$ python3 -q
>>> import numpy as np
>>> from numpy import linalg as LA
>>> np.set_printoptions(precision=1, suppress=True, linewidth=120)
>>> J = np.load("block8.npy")
>>> J
array([[-20,   0,  -5, -10,  11,  29,  17],
       [  7,  40,  24,   8,  25,  52,  34],
       [-13,  26,  19,  12,  15,  39,  23],
       [  1,  -6,  -3,   0,  -5, -11,  -7],
       [  8, -16, -14, -12,  -6, -18, -10],
       [ 41,  22,  17,  12,   1, -11,  -3],
       [-50, -18, -20, -22,  11,  38,  20]])
>>> r = LA.matrix_rank(J)
>>> r
np.int64(3)
>>> null = LA.svd(J)[2][r:].T
>>> [int(LA.matrix_rank(J[:i])) for i in range(1, len(J) + 1)]
[1, 2, 3, 3, 3, 3, 3]
>>> np.round(null @ null.T, 1) + 0
array([[ 0.1, -0.2,  0. ,  0.2, -0.1,  0.2,  0. ],
       [-0.2,  0.6, -0.3, -0.2, -0.1, -0.2, -0.1],
       [ 0. , -0.3,  0.7, -0.4,  0. ,  0. ,  0. ],
       [ 0.2, -0.2, -0.4,  0.5,  0.1,  0.1,  0.1],
       [-0.1, -0.1,  0. ,  0.1,  0.9, -0.2, -0.2],
       [ 0.2, -0.2,  0. ,  0.1, -0.2,  0.4, -0.3],
       [ 0. , -0.1,  0. ,  0.1, -0.2, -0.3,  0.8]])
>>> np.round(J @ LA.pinv(J) @ J, 1) + 0
array([[-20.,   0.,  -5., -10.,  11.,  29.,  17.],
       [  7.,  40.,  24.,   8.,  25.,  52.,  34.],
       [-13.,  26.,  19.,  12.,  15.,  39.,  23.],
       [  1.,  -6.,  -3.,   0.,  -5., -11.,  -7.],
       [  8., -16., -14., -12.,  -6., -18., -10.],
       [ 41.,  22.,  17.,  12.,   1., -11.,  -3.],
       [-50., -18., -20., -22.,  11.,  38.,  20.]])
>>> np.unique(J.round(6), axis=0).shape
(7, 7)
>>> A2 = np.array([[-1, 2, 2],
...     [1, 2, 1],
...     [2, 2, 1],
...     [-2, -1, -1],
...     [2, 0, 2],
...     [0, 2, 2],
...     [0, 1, -1]])
>>> A2.T @ J.T
array([[ 52, 115,  83, -23, -40,  -7,  58],
       [ 35, 272, 153, -45, -78, 123, -58],
       [ 28, 190,  92, -32, -40,  92, -38]])
>>> np.einsum("ik,kj->ij", J, A2)
array([[ 52,  35,  28],
       [115, 272, 190],
       [ 83, 153,  92],
       [-23, -45, -32],
       [-40, -78, -40],
       [ -7, 123,  92],
       [ 58, -58, -38]])
>>> np.vstack([J, A2.T]).shape
(10, 7)
>>> np.allclose(J, J.T)
False
>>> np.round(np.sort(np.abs(LA.eigvals(J))), 1) + 0
array([ 0. ,  0. ,  0. ,  0. , 22.1, 35.9, 55.8])
>>> round(float(np.abs(LA.eigvals(J)).max()), 1)
55.8
>>> J @ J
array([[  882,    86,    34,   -18,   -95,  -536,  -242],
       [  468,  2308,  1211,   114,  1673,  3401,  2249],
       [  776,  1666,  1007,   348,   934,  1759,  1209],
       [ -164,  -354,  -183,   -12,  -242,  -455,  -313],
       [ -388, -1052,  -676,  -300,  -554, -1088,  -732],
       [-1168,  1046,   469,  -108,  1146,  2853,  1715],
       [ 1758,  -808,  -404,     0,  -998, -2780, -1592]])
>>> LA.matrix_power(J, 2)
array([[  882,    86,    34,   -18,   -95,  -536,  -242],
       [  468,  2308,  1211,   114,  1673,  3401,  2249],
       [  776,  1666,  1007,   348,   934,  1759,  1209],
       [ -164,  -354,  -183,   -12,  -242,  -455,  -313],
       [ -388, -1052,  -676,  -300,  -554, -1088,  -732],
       [-1168,  1046,   469,  -108,  1146,  2853,  1715],
       [ 1758,  -808,  -404,     0,  -998, -2780, -1592]])
>>> np.trace(J)
np.int64(42)
>>> round(LA.det(J), 1)
np.float64(0.0)
>>> np.allclose(J @ J.T, J.T @ J)
False
>>> (J - J.T) / 2
array([[  0. ,  -3.5,   4. ,  -5.5,   1.5,  -6. ,  33.5],
       [  3.5,   0. ,  -1. ,   7. ,  20.5,  15. ,  26. ],
       [ -4. ,   1. ,   0. ,   7.5,  14.5,  11. ,  21.5],
       [  5.5,  -7. ,  -7.5,   0. ,   3.5, -11.5,   7.5],
       [ -1.5, -20.5, -14.5,  -3.5,   0. ,  -9.5, -10.5],
       [  6. , -15. , -11. ,  11.5,   9.5,   0. , -20.5],
       [-33.5, -26. , -21.5,  -7.5,  10.5,  20.5,   0. ]])
